$ python3 -q
>>> import numpy as np
>>> np.set_printoptions(precision=2, suppress=True, linewidth=120, floatmode="fixed")
>>> A = np.array([[12, -2, 1, -1], [-2, 8, 4, 6], [1, 4, 14, 6], [-1, 6, 6, 9]])
>>> A
array([[12, -2,  1, -1],
       [-2,  8,  4,  6],
       [ 1,  4, 14,  6],
       [-1,  6,  6,  9]])
>>> Lm = np.linalg.cholesky(A)
>>> print(Lm)
[[ 3.46  0.00  0.00  0.00]
 [-0.58  2.77  0.00  0.00]
 [ 0.29  1.50  3.41  0.00]
 [-0.29  2.11  0.85  1.94]]
>>> np.diag(Lm) ** 2
array([12.00,  7.67, 11.65,  3.75])
>>> np.poly(Lm)
array([  1.00, -11.58,  49.55, -92.52,  63.40])
>>> print(np.round(np.linalg.eigvals(Lm).sum().real, 2))
11.58
>>> np.linalg.eigvals(Lm)
array([1.94, 3.41, 2.77, 3.46])
>>> other = np.array([[-3, 2], [-2, 3], [-2, 3], [3, 2]])
>>> np.linalg.matrix_rank(A @ other)
np.int64(2)
>>> np.einsum("ij,ij->i", A, A)
array([150, 120, 249, 154])
>>> np.vstack([A, other.T]).shape
(6, 4)
>>> A @ other
array([[-37,  19],
       [  0,  44],
       [-21,  68],
       [  6,  52]])
>>> np.einsum("ik,kj->ij", A, other)
array([[-37,  19],
       [  0,  44],
       [-21,  68],
       [  6,  52]])
>>> np.linalg.matrix_rank(np.vstack([A, other.T]))
np.int64(4)
>>> np.einsum("ik,kj->ji", A, other)
array([[-37,   0, -21,   6],
       [ 19,  44,  68,  52]])
>>> np.einsum("ij->j", A)
array([10, 16, 25, 20])
>>> P = np.triu(np.array([[0, -1, -1, 0], [3, 2, 3, 3], [1, 2, -2, 0], [0, 2, 1, 1]]), 1) + np.eye(4)
>>> other = P @ A @ np.linalg.inv(P)
>>> print(np.poly(other))
[    1.00   -43.00   588.00 -2889.00  4020.00]
>>> other = np.linalg.inv(A)
>>> np.round(np.linalg.slogdet(A)[0], 2)
np.float64(1.0)
>>> print(np.round(np.linalg.det(A) * other, 2) + 0)
[[ 360.00  120.00  -60.00    0.00]
 [ 120.00 1045.00  -20.00 -670.00]
 [ -60.00  -20.00  412.00 -268.00]
 [   0.00 -670.00 -268.00 1072.00]]
>>> np.round(np.linalg.det(A) * np.linalg.det(other), 2)
np.float64(1.0)
>>> np.round(A @ other, 2) + 0
array([[1.00, 0.00, 0.00, 0.00],
       [0.00, 1.00, 0.00, 0.00],
       [0.00, 0.00, 1.00, 0.00],
       [0.00, 0.00, 0.00, 1.00]])
>>> np.allclose(other, A.T)
False
>>> np.round(np.linalg.cond(A), 2)
np.float64(9.39)
>>> rng = np.random.default_rng(53792)
>>> E = np.eye(6, dtype=int)[rng.permutation(6)]
>>> E
array([[0, 0, 0, 0, 1, 0],
       [0, 0, 0, 1, 0, 0],
       [0, 0, 0, 0, 0, 1],
       [0, 1, 0, 0, 0, 0],
       [1, 0, 0, 0, 0, 0],
       [0, 0, 1, 0, 0, 0]])
>>> assert E == E.T
Traceback (most recent call last):
  File "<python-input-32>", line 1, in <module>
    assert E == E.T
           ^^^^^^^^
ValueError: The truth value of an array with more than one element is ambiguous. Use a.any() or a.all()
>>> np.allclose(E @ E.T, E.T @ E)
True
>>> (E + E.T) / 2
array([[0.00, 0.00, 0.00, 0.00, 1.00, 0.00],
       [0.00, 0.00, 0.00, 1.00, 0.00, 0.00],
       [0.00, 0.00, 0.00, 0.00, 0.00, 1.00],
       [0.00, 1.00, 0.00, 0.00, 0.00, 0.00],
       [1.00, 0.00, 0.00, 0.00, 0.00, 0.00],
       [0.00, 0.00, 1.00, 0.00, 0.00, 0.00]])
>>> E @ E
array([[1, 0, 0, 0, 0, 0],
       [0, 1, 0, 0, 0, 0],
       [0, 0, 1, 0, 0, 0],
       [0, 0, 0, 1, 0, 0],
       [0, 0, 0, 0, 1, 0],
       [0, 0, 0, 0, 0, 1]])
>>> u = np.array([2, 3, 3])
>>> np.array([np.convolve(row, u, "same") for row in E])
array([[0, 0, 0, 2, 3, 3],
       [0, 0, 2, 3, 3, 0],
       [0, 0, 0, 0, 2, 3],
       [2, 3, 3, 0, 0, 0],
       [3, 3, 0, 0, 0, 0],
       [0, 2, 3, 3, 0, 0]])
>>> np.correlate(E[3], E[2], "full")
array([0, 1, 0, 0, 0, 0, 0, 0, 0, 0, 0])
>>> t3 = np.stack([E, 5 * E, E[::-1]])
>>> t3.shape
(3, 6, 6)
>>> np.linalg.norm(t3, axis=(1, 2))
array([ 2.45, 12.25,  2.45])
>>> np.linalg.matrix_rank(t3.reshape(3, -1))
np.int64(2)
>>> t3.sum(axis=0)
array([[0, 0, 1, 0, 6, 0],
       [1, 0, 0, 6, 0, 0],
       [0, 1, 0, 0, 0, 6],
       [0, 6, 0, 0, 0, 1],
       [6, 0, 0, 1, 0, 0],
       [0, 0, 6, 0, 1, 0]])
>>> np.linalg.matrix_rank(t3)
array([6, 6, 6])
>>> np.linalg.det(t3)
array([    -1.00, -15625.00,      1.00])
>>> vec = np.array([0, 0, 1, -1, 0, 2])
>>> y = E @ vec
>>> beta, lr = np.zeros(6), 1 / np.linalg.norm(E, 2) ** 2
>>> for i in range(6):
...     beta -= lr * E.T @ (E @ beta - y)
...     if i % 2 == 0: print(i, round(np.linalg.norm(E @ beta - y), 2))
... 
0 0.0
2 0.0
4 0.0
>>> beta
array([ 0.00,  0.00,  1.00, -1.00,  0.00,  2.00])
>>> W0 = np.load("dump.npy")
>>> W0
array([[ 0,  0,  0,  0,  0,  0,  0],
       [ 0,  0, 15, 10,  5, 10,  0],
       [ 0,  0, 24, 16,  8, 16,  0],
       [ 0,  0, 27, 18,  9, 18,  0],
       [ 0,  0, 12,  8,  4,  8,  0],
       [ 0,  0,  9,  6,  3,  6,  0],
       [ 0,  0,  3,  2,  1,  2,  0]])
>>> Uu, sig, vt = np.linalg.svd(W0)
>>> sig.round(2) + 0
array([59.40,  0.00,  0.00,  0.00,  0.00,  0.00,  0.00])
>>> np.argmax(sig[:-1] / (sig[1:] + 1e-6)) + 1
np.int64(1)
>>> other = Uu[:, :1] @ np.diag(sig[:1]) @ vt[:1]
>>> round(np.linalg.norm(W0 - other, 2), 2), round(sig[1], 2)
(np.float64(0.0), np.float64(0.0))
>>> print(np.linalg.matrix_rank(other))
1
>>> other
array([[ 0.00,  0.00,  0.00,  0.00,  0.00,  0.00,  0.00],
       [ 0.00,  0.00, 15.00, 10.00,  5.00, 10.00,  0.00],
       [ 0.00,  0.00, 24.00, 16.00,  8.00, 16.00,  0.00],
       [ 0.00,  0.00, 27.00, 18.00,  9.00, 18.00,  0.00],
       [ 0.00,  0.00, 12.00,  8.00,  4.00,  8.00,  0.00],
       [ 0.00,  0.00,  9.00,  6.00,  3.00,  6.00,  0.00],
       [ 0.00,  0.00,  3.00,  2.00,  1.00,  2.00,  0.00]])
>>> vec = np.array([0, 1, 4, 5])
>>> A @ np.eye(4)[0]
array([12.00, -2.00,  1.00, -1.00])
>>> print((A * vec).sum(axis=1))
[-3 54 90 75]
>>> idx = rng.permutation(7)
>>> idx
array([1, 3, 5, 0, 2, 6, 4])
>>> other = W0[idx][:, idx]
>>> np.allclose(other, W0)
False
>>> print(np.trace(other))
52
>>> np.round(np.sort(np.abs(np.linalg.eigvals(other))), 2) + 0
array([ 0.00,  0.00,  0.00,  0.00,  0.00,  0.00, 52.00])
>>> np.round(np.linalg.det(other), 2), round(float(np.linalg.det(W0[idx])), 2)
(np.float64(0.0), 0.0)
>>> M = np.load("data.npy")
>>> M
array([[ 1, -1, -1,  1,  1, -1, -1,  1],
       [ 1,  1,  1,  1, -1, -1, -1, -1],
       [ 1, -1,  1, -1, -1,  1, -1,  1],
       [ 1, -1,  1, -1,  1, -1,  1, -1],
       [ 1,  1, -1, -1, -1, -1,  1,  1],
       [ 1,  1, -1, -1,  1,  1, -1, -1]])
>>> W = np.array([[2, 1], [1, 2], [0, 0], [0, 2], [1, 1], [0, 2], [0, 2], [0, 1]])
>>> beta = np.array([0, 2])
>>> act = np.maximum(M @ W + beta, 0)
>>> np.linalg.matrix_rank(act)
np.int64(2)
>>> (act > 0).astype(int)
array([[1, 1],
       [1, 1],
       [0, 0],
       [1, 0],
       [1, 1],
       [1, 1]])
>>> act
array([[2, 1],
       [2, 1],
       [0, 0],
       [2, 0],
       [2, 3],
       [4, 3]])
>>> W2 = np.array([[0, 0], [0, -3]])
>>> print(act @ W2)
[[ 0 -3]
 [ 0 -3]
 [ 0  0]
 [ 0  0]
 [ 0 -9]
 [ 0 -9]]
>>> W @ W2
array([[ 0, -3],
       [ 0, -6],
       [ 0,  0],
       [ 0, -6],
       [ 0, -3],
       [ 0, -6],
       [ 0, -6],
       [ 0, -3]])
>>> other = M + rng.integers(-2, 3, (6, 4)) @ rng.integers(-2, 3, (4, 8))
>>> other
array([[ 4,  5,  1, -5, -7, -6,  3,  1],
       [ 1,  1,  2,  2,  1, -3,  0, -1],
       [ 3,  4,  5, -7, -9, -2,  0,  2],
       [ 4, -1, -6, -1, -1,  0,  5, -1],
       [-2, -5, -4,  4,  5,  6, -4,  1],
       [-6,  3,  0, -4, -1,  4, -6, -9]])
>>> other - M
array([[ 3,  6,  2, -6, -8, -5,  4,  0],
       [ 0,  0,  1,  1,  2, -2,  1,  0],
       [ 2,  5,  4, -6, -8, -3,  1,  1],
       [ 3,  0, -7,  0, -2,  1,  4,  0],
       [-3, -6, -3,  5,  6,  7, -5,  0],
       [-7,  2,  1, -3, -2,  3, -5, -8]])
>>> np.linalg.matrix_rank(other - M, tol=1e-8)
np.int64(4)
>>> ev, evecs = np.linalg.eig(A)
>>> np.sort(np.linalg.eigvals(np.linalg.inv(A)))
array([0.05, 0.08, 0.16, 0.44])
>>> np.sort(np.linalg.eigvals(A @ A))
array([  5.24,  40.31, 165.79, 461.66])
>>> ev
array([21.49, 12.88,  6.35,  2.29])
>>> np.round(A @ evecs[:, 0] - ev[0] * evecs[:, 0], 2) + 0
array([0.00, 0.00, 0.00, 0.00])
>>> C2 = M.T @ M
>>> np.linalg.svd(M, compute_uv=False) ** 2
array([8.00, 8.00, 8.00, 8.00, 8.00, 8.00])
>>> np.allclose(C2, C2.T)
True
>>> (M @ M.T).shape
(6, 6)
>>> np.linalg.matrix_rank(C2)
np.int64(6)
>>> np.trace(C2), (M ** 2).sum()
(np.int64(48), np.int64(48))
>>> print(C2)
[[ 6  0  0 -2  0 -2 -2  0]
 [ 0  6 -2  0 -2  0  0 -2]
 [ 0 -2  6  0 -2  0  0 -2]
 [-2  0  0  6  0 -2 -2  0]
 [ 0 -2 -2  0  6  0  0 -2]
 [-2  0  0 -2  0  6 -2  0]
 [-2  0  0 -2  0 -2  6  0]
 [ 0 -2 -2  0 -2  0  0  6]]
>>> t = np.radians(60)
>>> r_ = np.eye(8)
>>> r_[6, 6] = r_[4, 4] = np.cos(t)
>>> r_[6, 4], r_[4, 6] = -np.sin(t), np.sin(t)
>>> print(r_)
[[ 1.00  0.00  0.00  0.00  0.00  0.00  0.00  0.00]
 [ 0.00  1.00  0.00  0.00  0.00  0.00  0.00  0.00]
 [ 0.00  0.00  1.00  0.00  0.00  0.00  0.00  0.00]
 [ 0.00  0.00  0.00  1.00  0.00  0.00  0.00  0.00]
 [ 0.00  0.00  0.00  0.00  0.50  0.00  0.87  0.00]
 [ 0.00  0.00  0.00  0.00  0.00  1.00  0.00  0.00]
 [ 0.00  0.00  0.00  0.00 -0.87  0.00  0.50  0.00]
 [ 0.00  0.00  0.00  0.00  0.00  0.00  0.00  1.00]]
>>> other = M @ r_.T
>>> print(np.linalg.svd(M, compute_uv=False), np.linalg.svd(other, compute_uv=False))
[2.83 2.83 2.83 2.83 2.83 2.83] [2.83 2.83 2.83 2.83 2.83 2.83]
>>> np.abs(other - M).max(axis=0)
array([0.00, 0.00, 0.00, 0.00, 1.37, 0.00, 1.37, 0.00])
>>> np.allclose(M @ M.T, other @ other.T)
True
>>> mat = np.loadtxt("case11.csv", delimiter=",")
>>> mat
array([[ 0.01, -0.01,  0.04, -0.02,  0.04,  0.05],
       [-0.01,  0.01, -0.04,  0.02, -0.04, -0.05],
       [ 0.04, -0.04,  0.26, -0.11,  0.26,  0.33],
       [-0.02,  0.02, -0.11,  0.05, -0.11, -0.14],
       [ 0.04, -0.04,  0.26, -0.11,  0.26,  0.33],
       [ 0.05, -0.05,  0.33, -0.14,  0.33,  0.43]])
>>> rank = np.linalg.matrix_rank(mat)
>>> rank
np.int64(1)
>>> null = np.linalg.svd(mat)[2][rank:].T
>>> [int(np.linalg.matrix_rank(mat[:i])) for i in range(1, len(mat) + 1)]
[1, 1, 1, 1, 1, 1]
>>> [int(np.linalg.matrix_rank(mat[:, :j + 1])) for j in range(6)]
[1, 1, 1, 1, 1, 1]
>>> null.shape
(6, 5)
>>> np.allclose(mat @ null, 0)
True
>>> np.allclose(mat @ mat.T, mat.T @ mat)
True
>>> round(np.linalg.det(mat), 2)
np.float64(-0.0)
>>> np.linalg.determinant(mat)
Traceback (most recent call last):
  File "<python-input-117>", line 1, in <module>
    np.linalg.determinant(mat)
    ^^^^^^^^^^^^^^^^^^^^^
AttributeError: module 'numpy.linalg' has no attribute 'determinant'
>>> (mat + mat.T) / 2
array([[ 0.01, -0.01,  0.04, -0.02,  0.04,  0.05],
       [-0.01,  0.01, -0.04,  0.02, -0.04, -0.05],
       [ 0.04, -0.04,  0.26, -0.11,  0.26,  0.33],
       [-0.02,  0.02, -0.11,  0.05, -0.11, -0.14],
       [ 0.04, -0.04,  0.26, -0.11,  0.26,  0.33],
       [ 0.05, -0.05,  0.33, -0.14,  0.33,  0.43]])
>>> print(np.trace(mat))
1.0
>>> mat.inv()
Traceback (most recent call last):
  File "<python-input-120>", line 1, in <module>
    mat.inv()
    ^^^^^^^
AttributeError: 'numpy.ndarray' object has no attribute 'inv'
